$ python3 -q
>>> import numpy as np
>>> np.set_printoptions(precision=3, suppress=True, linewidth=120)
>>> feats = np.load("out8.npy")
>>> print(feats)
[[ -0.245  -7.416  -1.166]
 [  4.189  11.595  -6.711]
 [ -4.963 -11.101  -1.056]
 [ -0.754   4.821  -5.576]
 [  0.652  -2.737  -2.579]
 [  0.509  -0.296  -3.469]
 [ -3.085  -7.018  -2.015]
 [ -1.287   5.314  -5.882]
 [  4.359   7.614  -5.275]
 [  4.502  -0.764  -2.307]
 [ -3.203  -3.639  -3.227]
 [  0.697  -9.528  -0.191]
 [  1.281   0.074  -3.406]]
>>> basis = feats[[4, 7]].astype(float)
>>> for _ in range(6):
...     labels = np.linalg.norm(feats[:, None] - basis, axis=-1).argmin(axis=1)
...     basis = np.array([feats[labels == j].mean(axis=0) for j in range(2)])
... 
>>> print(labels)
[0 1 0 1 0 0 0 1 1 0 0 0 0]
>>> print(np.bincount(labels))
[9 4]
>>> rng = np.random.default_rng(78)
>>> M2 = feats + rng.integers(-2, 3, (13, 1)) @ rng.integers(-2, 3, (1, 3))
>>> print(M2)
[[-1.245 -9.416 -2.166]
 [ 4.189 11.595 -6.711]
 [-2.963 -7.101  0.944]
 [-2.754  0.821 -7.576]
 [ 2.652  1.263 -0.579]
 [ 0.509 -0.296 -3.469]
 [-1.085 -3.018 -0.015]
 [-3.287  1.314 -7.882]
 [ 6.359 11.614 -3.275]
 [ 5.502  1.236 -1.307]
 [-3.203 -3.639 -3.227]
 [ 0.697 -9.528 -0.191]
 [ 2.281  2.074 -2.406]]
>>> print(np.round(np.linalg.svd(M2 - feats, compute_uv=False), 3) + 0)
[12.728  0.     0.   ]
>>> mat = np.array([[0, 0, 0, 0, 0, 0],
...     [2, 0, 2, 0, 2, 0],
...     [2, 1, 2, 1, 2, 1],
...     [0, 0, 0, 0, 0, 0],
...     [2, 0, 2, 0, 2, 0],
...     [2, 1, 2, 1, 2, 1]])
>>> print(np.trace(mat))
5
>>> print(np.linalg.matrix_power(mat, 4))
[[  0   0   0   0   0   0]
 [200  50 200  50 200  50]
 [300  75 300  75 300  75]
 [  0   0   0   0   0   0]
 [200  50 200  50 200  50]
 [300  75 300  75 300  75]]
>>> print(np.round(np.sort(np.abs(np.linalg.eigvals(mat))), 3) + 0)
[0. 0. 0. 0. 0. 5.]
>>> print(np.round(np.abs(np.linalg.eigvals(mat)).max(), 3))
5.0
>>> print(np.allclose(mat @ mat.T, mat.T @ mat))
False
>>> print((mat - mat.T) / 2)
[[ 0.  -1.  -1.   0.  -1.  -1. ]
 [ 1.   0.   0.5  0.   1.  -0.5]
 [ 1.  -0.5  0.   0.5  0.  -0.5]
 [ 0.   0.  -0.5  0.   0.  -0.5]
 [ 1.  -1.   0.   0.   0.  -1. ]
 [ 1.   0.5  0.5  0.5  1.   0. ]]
>>> print(round(np.linalg.det(mat), 3))
0.0
>>> print(np.allclose(mat, mat.T))
False
